$ python3 -q
>>> import numpy as np
>>> np.set_printoptions(suppress=True, linewidth=200)
>>> rnd = lambda a: np.round(a, 3) + 0
>>> feats = np.array([[1.0, 5.0, 0.0, 0.0, 0.0],
...     [5.0, 5.0, 5.0, 0.0, 0.0],
...     [0.0, 5.0, 4.0, 5.0, 0.0],
...     [0.0, 0.0, 5.0, 1.0, 5.0],
...     [0.0, 0.0, 0.0, 5.0, 2.0]])
>>> B = np.linalg.inv(feats)
>>> np.allclose(B, feats.T)
False
>>> rnd(feats @ B)
array([[1., 0., 0., 0., 0.],
       [0., 1., 0., 0., 0.],
       [0., 0., 1., 0., 0.],
       [0., 0., 0., 1., 0.],
       [0., 0., 0., 0., 1.]])
>>> rnd(np.linalg.cond(feats))
np.float64(5.058)
>>> rnd(np.linalg.slogdet(feats)[0])
np.float64(1.0)
>>> rnd(np.linalg.det(feats) * B)
array([[-135.,  710., -575., -250.,  625.],
       [ 710., -142.,  115.,   50., -125.],
       [-575.,  115.,  460.,  200., -500.],
       [-250.,   50.,  200., -210.,  525.],
       [ 625., -125., -500.,  525.,  395.]])
>>> rnd(np.linalg.inv(B))
array([[1., 5., 0., 0., 0.],
       [5., 5., 5., 0., 0.],
       [0., 5., 4., 5., 0.],
       [0., 0., 5., 1., 5.],
       [0., 0., 0., 5., 2.]])
>>> rnd(np.linalg.det(feats.T))
np.float64(3415.0)
>>> rnd(np.linalg.det(feats[::-1]))
np.float64(3415.0)
>>> theta = np.radians(120)
>>> Rm = np.eye(5)
>>> Rm[0, 0] = Rm[1, 1] = np.cos(theta)
>>> Rm[0, 1], Rm[1, 0] = -np.sin(theta), np.sin(theta)
>>> rnd(Rm)
array([[-0.5  , -0.866,  0.   ,  0.   ,  0.   ],
       [ 0.866, -0.5  ,  0.   ,  0.   ,  0.   ],
       [ 0.   ,  0.   ,  1.   ,  0.   ,  0.   ],
       [ 0.   ,  0.   ,  0.   ,  1.   ,  0.   ],
       [ 0.   ,  0.   ,  0.   ,  0.   ,  1.   ]])
>>> B = feats @ Rm.T
>>> np.allclose(feats @ feats.T, B @ B.T)
True
>>> rnd(np.abs(B - feats).max(axis=0))
array([11.83,  7.5 ,  0.  ,  0.  ,  0.  ])
>>> rnd(B)
array([[-4.83 , -1.634,  0.   ,  0.   ,  0.   ],
       [-6.83 ,  1.83 ,  5.   ,  0.   ,  0.   ],
       [-4.33 , -2.5  ,  4.   ,  5.   ,  0.   ],
       [ 0.   ,  0.   ,  5.   ,  1.   ,  5.   ],
       [ 0.   ,  0.   ,  0.   ,  5.   ,  2.   ]])
>>> rnd(np.linalg.svd(feats, compute_uv=False)), rnd(np.linalg.svd(B, compute_uv=False))
(array([12.084,  7.23 ,  5.955,  2.748,  2.389]), array([12.084,  7.23 ,  5.955,  2.748,  2.389]))
>>> f = np.array([2, 2, 0])
>>> np.convolve(feats[3], f)
array([ 0.,  0., 10., 12., 12., 10.,  0.])
>>> np.polyval(f, feats[3])
array([ 0.,  0., 60.,  4., 60.])
>>> np.array([np.convolve(row, f, "same") for row in feats])
array([[12., 10.,  0.,  0.,  0.],
       [20., 20., 10.,  0.,  0.],
       [10., 18., 18., 10.,  0.],
       [ 0., 10., 12., 12., 10.],
       [ 0.,  0., 10., 14.,  4.]])
